% ipython --no-banner

In [1]: import numpy as np

In [2]: np.set_printoptions(precision=2, suppress=True, linewidth=140)

In [3]: feats = np.load("out3.npy")

In [4]: feats
Out[4]: 
array([[ 1.  ,  0.  ,  0.  ,  0.  ],
       [ 0.  , -0.5 ,  0.  ,  0.87],
       [ 0.  ,  0.  ,  1.  ,  0.  ],
       [ 0.  , -0.87,  0.  , -0.5 ]])

In [5]: round(np.linalg.det(2 * feats), 2), round(float(np.linalg.det(feats)), 2)
Out[5]: (np.float64(16.0), 1.0)

In [6]: np.linalg.eigvals(feats)
Out[6]: array([-0.5+0.87j, -0.5-0.87j,  1. +0.j  ,  1. +0.j  ])

In [7]: round(float(np.einsum("ij,ji->", feats, feats)), 2)
Out[7]: 1.0

In [8]: np.round(np.linalg.det(feats[::-1]), 2)
Out[8]: np.float64(1.0)

In [9]: np.round(np.linalg.eigvals(feats).sum().real, 2)
Out[9]: np.float64(1.0)

In [10]: X = np.loadtxt("data.csv", delimiter=",")

In [11]: X
Out[11]: 
array([[-2.,  3., -2.],
       [ 0.,  0.,  0.],
       [ 2., -3.,  2.],
       [ 2., -3.,  2.]])

In [12]: np.abs(np.diag(np.linalg.qr(X)[1])) > 1e-9
Out[12]: array([ True, False, False])

In [13]: X @ np.linalg.pinv(X) @ X
Out[13]: 
array([[-2.,  3., -2.],
       [ 0.,  0.,  0.],
       [ 2., -3.,  2.],
       [ 2., -3.,  2.]])

In [14]: np.round(np.trace(np.linalg.pinv(X) @ X), 2)
Out[14]: np.float64(1.0)

In [15]: np.unique(X.round(6), axis=0).shape
Out[15]: (3, 3)

In [16]: vec = np.array([2, 1, 2, 2])

In [17]: h1 = np.maximum(feats @ vec, 0)

In [18]: feats * (h1 > 1e-9)[:, None]
Out[18]: 
array([[ 1.  ,  0.  ,  0.  ,  0.  ],
       [ 0.  , -0.5 ,  0.  ,  0.87],
       [ 0.  ,  0.  ,  1.  ,  0.  ],
       [ 0.  , -0.  ,  0.  , -0.  ]])

In [19]: np.maximum(feats @ vec, 0) - np.maximum(-feats @ vec, 0)
Out[19]: array([ 2.  ,  1.23,  2.  , -1.87])

In [20]: h1
Out[20]: array([2.  , 1.23, 2.  , 0.  ])

In [21]: K = np.loadtxt("mat.csv", delimiter=",")

In [22]: K
Out[22]: 
array([[-3.,  0.,  0.],
       [ 0.,  0., -2.],
       [ 0., -2.,  0.]])

In [23]: out = np.linalg.invert(K)
---------------------------------------------------------------------------
AttributeError                            Traceback (most recent call last)
Cell In[23], line 1
----> 1 out = np.linalg.invert(K)

AttributeError: module 'numpy.linalg' has no attribute 'invert'

In [24]: out = np.linalg.inv(K)

In [25]: np.round(np.linalg.slogdet(K)[0], 2)
Out[25]: np.float64(1.0)

In [26]: np.round(np.linalg.cond(K), 2)
Out[26]: np.float64(1.5)

In [27]: (K != 0).astype(int)
Out[27]: 
array([[1, 0, 0],
       [0, 0, 1],
       [0, 1, 0]])

In [28]: (np.linalg.matrix_power((K != 0) + (K.T != 0) + np.eye(3), 3) > 0).astype(int)
Out[28]: 
array([[1, 0, 0],
       [0, 1, 1],
       [0, 1, 1]])

In [29]: rng = np.random.default_rng(725)

In [30]: labels = rng.permutation(3)

In [31]: labels
Out[31]: array([2, 0, 1])

In [32]: out = K[labels][:, labels]

In [33]: out
Out[33]: 
array([[ 0.,  0., -2.],
       [ 0., -3.,  0.],
       [-2.,  0.,  0.]])

In [34]: r0 = np.array([-2, 4, -1])

In [35]: np.polyval(r0, K[2])
Out[35]: array([ -1., -17.,  -1.])

In [36]: np.correlate(K[2], K[0], "full")
Out[36]: array([0., 0., 0., 6., 0.])

In [37]: np.convolve(K[2], r0)
Out[37]: array([ 0.,  4., -8.,  2.,  0.])

In [38]: np.cross(K[2, :3], K[0, :3])
Out[38]: array([-0., -0., -6.])

In [39]: np.linalg.pinv(feats)
Out[39]: 
array([[ 1.  ,  0.  ,  0.  ,  0.  ],
       [ 0.  , -0.5 ,  0.  , -0.87],
       [ 0.  ,  0.  ,  1.  ,  0.  ],
       [ 0.  ,  0.87,  0.  , -0.5 ]])

In [40]: np.round(feats.T @ feats, 2) + 0
Out[40]: 
array([[1., 0., 0., 0.],
       [0., 1., 0., 0.],
       [0., 0., 1., 0.],
       [0., 0., 0., 1.]])

In [41]: data = np.load("a.npy")

In [42]: data
Out[42]: 
array([[0, 3, 0],
       [0, 3, 0],
       [0, 1, 2]])

In [43]: Uu, s, VT = np.linalg.svd(data)

In [44]: np.argmax(s[:-1] / (s[1:] + 1e-6)) + 1
Out[44]: np.int64(2)

In [45]: s
Out[45]: array([4.39, 1.93, 0.  ])

In [46]: out = Uu[:, :2] @ np.diag(s[:2]) @ VT[:2]

In [47]: np.linalg.matrix_rank(out)
Out[47]: np.int64(2)

In [48]: round(np.abs(data - out).max(), 2)
Out[48]: np.float64(0.0)

In [49]: np.round(np.linalg.norm(data - out, 2), 2), s[2]
Out[49]: (np.float64(0.0), np.float64(0.0))
